$ python3 -q
>>> import numpy as np
>>> from numpy import linalg as LA
>>> np.set_printoptions(precision=1, suppress=True, linewidth=120)
>>> feats = np.loadtxt("layer10.csv", delimiter=",")
>>> feats
array([[  0.5,   5.7,   7.2, -15.5,   4.1,   6.4,  -4.2],
       [  8.7,   5.2,  10.5,   3.1,   1.4,  11.7,  -6.2],
       [ -3.6,  14.2,   1.3,  -2.3,  -1.3,  -1.1,  13.2],
       [ -0.4,  -5.8,  -4.1, -11.6,  -1. ,   6.9,  12.9],
       [  1.2,  10.1, -12.4,   9.8,  -4.8,   1.3,   4.6],
       [ 11.4,   5.1,  -5.4,  -0.2,  -5.9,  10.6,  -8.3],
       [  1.2,  -7.6,   1.8, -11.4,  -8.8,  11.4,  -0.8],
       [ -1.8,  10.4,   0.4,  -8.2,  -5. , -12.2,  -6.7],
       [ -4.9,  13.8,  -6. ,   1.2,  -8.7,   2.6,  -8.1],
       [  5.2,   6.1,  -1.7,  16.5,  -6.2,  -3.5,   3.4],
       [  5.3, -13.8,   8.5,  -1. ,   6.8,  -4.4,  -6.6],
       [  4.9,  -2.4,  -5.8,  -6. ,  17.3,   1.1,   1. ],
       [  6.6,  16.6,   1.4,   0.2,   2.9,   6.1,   5.8],
       [  0.2,  -7. ,  10.5,   9.5,   1.9,   2.6,  11.9],
       [  6.6, -10.5,  -6.8,   5.3,  -6.1,  11.2,   3.1],
       [ 10.3,   2.7,  -0.5,   4.2,  -2.5,  -6.5, -14.9],
       [  0.9,  -1.7,  -4. ,  13.6,   6.3,   3.9,  11.9],
       [ -2.7,  -6.9,  12.3,   0. ,  12.6,   3.7,  -4.6],
       [ -2.4,  12.5,   7.7,   0.7,   6.5,  -4.5,  10.7],
       [  2.2,  -4.5,   7.7,  -7.8,  -1.2, -15. ,   5.5],
       [ -9.7,  -4.6,  10.2,  -1. ,  -7.3,   3.7,  10.6],
       [ -4.9,  12.3,  -2.6, -10.4,   7.2,   6.3,   4.1],
       [-11.4,   3.2, -15.1,   3.2,  -4.2,  -1.3,   0.9],
       [  3.9,  -2.5, -19.3,   2.4,   0. ,  -0.8,  -1.1],
       [ -0.3,  -7.6,  -2.5, -12.1,  11. ,   7.9,  -2.5],
       [ -7.2,  -9.7,   3.5,  -1.8,   4.8, -14.6,  -1.8],
       [  7.9,  11.3,   3.6,   7.3,  10.4,   6. ,  -0.6],
       [ -6.9, -12.8,   0.6,  -9.4,   8.5,   5.2,  -0.8],
       [ -9. , -10.2,  -0.2,  -1.1,   0. ,  -6.2,  13.2],
       [ 13.2,   5.8,   2.3,  -5.3,  10.8,  -3.4,  -5.6],
       [ -2.7,  -1.6,  -6.5,   3.4, -15.4,  -9.9,   1.1],
       [  5.6, -11.4,  -1.7,  -8.1,  -5.8,  11.1,  -3.8],
       [-13.2,  -2.9,  -4.6,   0.3, -13.3,   3.3,   2.6],
       [ -6.6,   8.5,   5.1,  10.1,   0.1,   3.2, -12.2]])
>>> rng = np.random.default_rng(464)
>>> lab = rng.permutation(7)
>>> B = feats[:, lab] * rng.choice([-1, 1], 7)
>>> B
array([[ -0.5,  -7.2,  -4.1,   4.2,  -5.7,  15.5,   6.4],
       [ -8.7, -10.5,  -1.4,   6.2,  -5.2,  -3.1,  11.7],
       [  3.6,  -1.3,   1.3, -13.2, -14.2,   2.3,  -1.1],
       [  0.4,   4.1,   1. , -12.9,   5.8,  11.6,   6.9],
       [ -1.2,  12.4,   4.8,  -4.6, -10.1,  -9.8,   1.3],
       [-11.4,   5.4,   5.9,   8.3,  -5.1,   0.2,  10.6],
       [ -1.2,  -1.8,   8.8,   0.8,   7.6,  11.4,  11.4],
       [  1.8,  -0.4,   5. ,   6.7, -10.4,   8.2, -12.2],
       [  4.9,   6. ,   8.7,   8.1, -13.8,  -1.2,   2.6],
       [ -5.2,   1.7,   6.2,  -3.4,  -6.1, -16.5,  -3.5],
       [ -5.3,  -8.5,  -6.8,   6.6,  13.8,   1. ,  -4.4],
       [ -4.9,   5.8, -17.3,  -1. ,   2.4,   6. ,   1.1],
       [ -6.6,  -1.4,  -2.9,  -5.8, -16.6,  -0.2,   6.1],
       [ -0.2, -10.5,  -1.9, -11.9,   7. ,  -9.5,   2.6],
       [ -6.6,   6.8,   6.1,  -3.1,  10.5,  -5.3,  11.2],
       [-10.3,   0.5,   2.5,  14.9,  -2.7,  -4.2,  -6.5],
       [ -0.9,   4. ,  -6.3, -11.9,   1.7, -13.6,   3.9],
       [  2.7, -12.3, -12.6,   4.6,   6.9,  -0. ,   3.7],
       [  2.4,  -7.7,  -6.5, -10.7, -12.5,  -0.7,  -4.5],
       [ -2.2,  -7.7,   1.2,  -5.5,   4.5,   7.8, -15. ],
       [  9.7, -10.2,   7.3, -10.6,   4.6,   1. ,   3.7],
       [  4.9,   2.6,  -7.2,  -4.1, -12.3,  10.4,   6.3],
       [ 11.4,  15.1,   4.2,  -0.9,  -3.2,  -3.2,  -1.3],
       [ -3.9,  19.3,  -0. ,   1.1,   2.5,  -2.4,  -0.8],
       [  0.3,   2.5, -11. ,   2.5,   7.6,  12.1,   7.9],
       [  7.2,  -3.5,  -4.8,   1.8,   9.7,   1.8, -14.6],
       [ -7.9,  -3.6, -10.4,   0.6, -11.3,  -7.3,   6. ],
       [  6.9,  -0.6,  -8.5,   0.8,  12.8,   9.4,   5.2],
       [  9. ,   0.2,  -0. , -13.2,  10.2,   1.1,  -6.2],
       [-13.2,  -2.3, -10.8,   5.6,  -5.8,   5.3,  -3.4],
       [  2.7,   6.5,  15.4,  -1.1,   1.6,  -3.4,  -9.9],
       [ -5.6,   1.7,   5.8,   3.8,  11.4,   8.1,  11.1],
       [ 13.2,   4.6,  13.3,  -2.6,   2.9,  -0.3,   3.3],
       [  6.6,  -5.1,  -0.1,  12.2,  -8.5, -10.1,   3.2]])
>>> Uu, _, vt = LA.svd(feats.T @ B)
>>> lab
array([0, 2, 4, 6, 1, 3, 5])
>>> x = np.array([-2, 0, 1, -3, 0, -2, 3])
>>> target = feats @ x
>>> beta, lr = np.zeros(7), 1 / LA.norm(feats, 2) ** 2
>>> for i in range(6):
...     beta -= lr * feats.T @ (feats @ beta - target)
...     if i % 1 == 0: print(i, round(LA.norm(feats @ beta - target), 1))
... 
0 77.7
1 35.0
2 18.6
3 11.4
4 7.7
5 5.4
>>> beta.round(1) + 0
array([-2.1,  0. ,  1. , -2.9,  0.1, -1.9,  2.9])
>>> mat = np.load("out4.npy")
>>> mat
array([[ 1,  1,  1,  1,  1,  1],
       [ 3,  1,  3,  1,  3,  1],
       [ 1, -2,  1, -2,  1, -2],
       [ 1,  1,  1,  1,  1,  1],
       [ 3,  1,  3,  1,  3,  1],
       [ 1, -2,  1, -2,  1, -2]])
>>> f = np.array([2, 3])
>>> np.array([np.convolve(row, f, "same") for row in mat])
array([[ 2,  5,  5,  5,  5,  5],
       [ 6, 11,  9, 11,  9, 11],
       [ 2, -1, -4, -1, -4, -1],
       [ 2,  5,  5,  5,  5,  5],
       [ 6, 11,  9, 11,  9, 11],
       [ 2, -1, -4, -1, -4, -1]])
>>> def softmax(z):
...     e = np.exp(z - z.max(axis=-1, keepdims=True))
...     return e / e.sum(axis=-1, keepdims=True)
... 
>>> np.round(softmax(10 * mat[4]), 1) + 0
array([0.3, 0. , 0.3, 0. , 0.3, 0. ])
>>> softmax(mat).sum(axis=1)
array([1., 1., 1., 1., 1., 1.])
>>> np.round(softmax(mat[4]), 1) + 0
array([0.3, 0. , 0.3, 0. , 0.3, 0. ])
>>> np.round(softmax(mat[4] + 4), 1) + 0
array([0.3, 0. , 0.3, 0. , 0.3, 0. ])
>>> scores = mat @ mat.T / np.sqrt(6)
>>> softmax(scores).round(6).argmax(axis=1)
array([1, 1, 2, 1, 1, 2])
>>> softmax(scores)[4] @ mat
array([3., 1., 3., 1., 3., 1.])
>>> np.round(softmax(scores), 1) + 0
array([[0. , 0.5, 0. , 0. , 0.5, 0. ],
       [0. , 0.5, 0. , 0. , 0.5, 0. ],
       [0. , 0. , 0.5, 0. , 0. , 0.5],
       [0. , 0.5, 0. , 0. , 0.5, 0. ],
       [0. , 0.5, 0. , 0. , 0.5, 0. ],
       [0. , 0. , 0.5, 0. , 0. , 0.5]])
>>> np.round(softmax(scores + np.triu(np.full(scores.shape, -np.inf), 1)), 1) + 0
array([[1. , 0. , 0. , 0. , 0. , 0. ],
       [0. , 1. , 0. , 0. , 0. , 0. ],
       [0. , 0. , 1. , 0. , 0. , 0. ],
       [0.1, 0.9, 0. , 0.1, 0. , 0. ],
       [0. , 0.5, 0. , 0. , 0.5, 0. ],
       [0. , 0. , 0.5, 0. , 0. , 0.5]])
>>> Uu, sigma, vt = LA.svd(mat)
>>> vecs = vt[:(sigma > 1e-8).sum()]
>>> x = mat[2] + 5 * mat[1] + rng.integers(2) * np.eye(6)[0]
>>> x
array([16.,  3., 16.,  3., 16.,  3.])
>>> np.diag(vecs.T @ vecs)
array([0.3, 0.3, 0.3, 0.3, 0.3, 0.3])
>>> np.round(vecs.T @ vecs, 1) + 0
array([[0.3, 0. , 0.3, 0. , 0.3, 0. ],
       [0. , 0.3, 0. , 0.3, 0. , 0.3],
       [0.3, 0. , 0.3, 0. , 0.3, 0. ],
       [0. , 0.3, 0. , 0.3, 0. , 0.3],
       [0.3, 0. , 0.3, 0. , 0.3, 0. ],
       [0. , 0.3, 0. , 0.3, 0. , 0.3]])
>>> round(float(LA.norm(x - vecs.T @ vecs @ x)), 1)
0.0
>>> B = np.array([[1, 0, 3], [2, 1, 0], [3, 3, 3]])
>>> J = np.tril(B)
>>> J
array([[1, 0, 0],
       [2, 1, 0],
       [3, 3, 3]])
>>> np.einsum("ij,ji->", J, J)
np.int64(11)
>>> round(float(LA.det(J.T)), 1)
3.0
>>> hat = np.triu(np.array([[3, 2, 2], [2, 3, 3], [0, 3, 3]]), 1) + np.eye(3)
>>> B = hat @ J @ LA.inv(hat)
>>> np.poly(B)
array([ 1., -5.,  7., -3.])
>>> LA.matrix_rank(B)
np.int64(3)
>>> np.trace(B), np.trace(J)
(np.float64(5.0), np.int64(5))
>>> hat @ J - J @ hat
array([[ 10.,   6.,   4.],
       [  9.,   5.,   2.],
       [  0.,  -6., -15.]])
>>> K = np.load("w.npy")
>>> K
array([[0, 0, 0, 0],
       [0, 0, 0, 0],
       [2, 2, 1, 1],
       [2, 0, 0, 0],
       [0, 0, 0, 0],
       [2, 1, 0, 2],
       [0, 0, 0, 0],
       [5, 1, 1, 4],
       [5, 3, 2, 5],
       [0, 0, 0, 0],
       [5, 2, 2, 3],
       [1, 0, 1, 2],
       [2, 0, 0, 0],
       [2, 0, 0, 0],
       [4, 3, 1, 3],
       [2, 1, 0, 2],
       [2, 0, 0, 0],
       [1, 0, 1, 2],
       [1, 0, 1, 2],
       [4, 2, 1, 1],
       [0, 0, 0, 0],
       [3, 1, 1, 4],
       [3, 1, 1, 4],
       [4, 3, 1, 3],
       [2, 1, 0, 2],
       [0, 0, 0, 0],
       [5, 1, 1, 4],
       [1, 0, 1, 2],
       [0, 0, 0, 0],
       [2, 2, 1, 1],
       [0, 0, 0, 0],
       [4, 3, 1, 3],
       [0, 0, 0, 0],
       [2, 0, 0, 0],
       [0, 0, 0, 0],
       [0, 0, 0, 0],
       [3, 1, 1, 4],
       [2, 0, 0, 0]])
>>> t3 = np.stack([K, -2 * K, K[::-1]])
>>> (t3 @ K.T).shape
(3, 38, 38)
>>> t3.shape
(3, 38, 4)
>>> np.einsum("bij,cij->bc", t3, t3)
array([[ 494, -988,  234],
       [-988, 1976, -468],
       [ 234, -468,  494]])
>>> LA.norm(t3, axis=(1, 2))
array([22.2, 44.5, 22.2])
>>> x = np.array([0, 1, 1, 0])
>>> target = K @ x
>>> np.round(LA.pinv(K) @ K, 1) + 0
array([[1., 0., 0., 0.],
       [0., 1., 0., 0.],
       [0., 0., 1., 0.],
       [0., 0., 0., 1.]])
>>> target = target + 0.1 * rng.normal(size=38)
>>> target.round(1) + 0
array([-0.1,  0. ,  3.1,  0. ,  0. ,  1.1,  0.2,  1.8,  4.9,  0.1,  3.8,  1. ,  0.1, -0.1,  3.8,  1. ,  0. ,  0.9,
        0.9,  3. , -0.1,  1.9,  2. ,  3.9,  1. ,  0.2,  1.9,  1. ,  0.2,  3. , -0.1,  3.9,  0. ,  0.1, -0.1,  0. ,
        2. ,  0. ])
>>> beta, *_ = LA.lstsq(K, target)
>>> beta.round(1) + 0
array([0., 1., 1., 0.])
>>> round(LA.norm(target - K @ beta), 1)
np.float64(0.6)
>>> beta.round()
array([ 0.,  1.,  1., -0.])
>>> cent = K[[29, 20]].astype(float)
>>> for _ in range(6):
...     lab = LA.norm(K[:, None] - cent, axis=-1).argmin(axis=1)
...     cent = np.array([K[lab == j].mean(axis=0) for j in range(2)])
... 
>>> lab
array([1, 1, 0, 1, 1, 0, 1, 0, 0, 1, 0, 1, 1, 1, 0, 0, 1, 1, 1, 0, 1, 0, 0, 0, 0, 1, 0, 1, 1, 0, 1, 0, 1, 1, 1, 1, 0,
       1])
>>> np.bincount(lab)
array([16, 22])
>>> cent[1] - cent[0]
array([-2.7, -1.8, -0.8, -2.5])
>>> d = LA.norm(K[:, None] - K[None], axis=-1)
>>> d.mean(axis=1).argmax()
np.int64(8)
>>> LA.norm(K, axis=1)
array([0. , 0. , 3.2, 2. , 0. , 3. , 0. , 6.6, 7.9, 0. , 6.5, 2.4, 2. , 2. , 5.9, 3. , 2. , 2.4, 2.4, 4.7, 0. , 5.2,
       5.2, 5.9, 3. , 0. , 6.6, 2.4, 0. , 3.2, 0. , 5.9, 0. , 2. , 0. , 0. , 5.2, 2. ])
>>> LA.norm(K - K.mean(axis=0), axis=1)
array([2.5, 2.5, 1.4, 1.7, 2.5, 0.8, 2.5, 4.1, 5.5, 2.5, 4. , 1.4, 1.7, 1.7, 3.5, 0.8, 1.7, 1.4, 1.4, 2.6, 2.5, 2.9,
       2.9, 3.5, 0.8, 2.5, 4.1, 1.4, 2.5, 1.4, 2.5, 3.5, 2.5, 1.7, 2.5, 2.5, 2.9, 1.7])
>>> d[11].round(6).argsort(kind="stable")[:4]
array([11, 17, 18, 27])
>>> (d + 1e9 * np.eye(38)).round(6).argmin(axis=1)
array([ 1,  0, 29, 12,  0, 15,  0, 26, 10,  0,  7, 17,  3,  3, 23,  5,  3, 11, 11,  2,  0, 22, 21, 14,  5,  0,  7, 11,
        0,  2,  0, 14,  0,  3,  0,  0, 21,  3])
>>> d.shape
(38, 38)
>>> np.unravel_index(d.round(6).argmax(), d.shape)
(np.int64(0), np.int64(8))
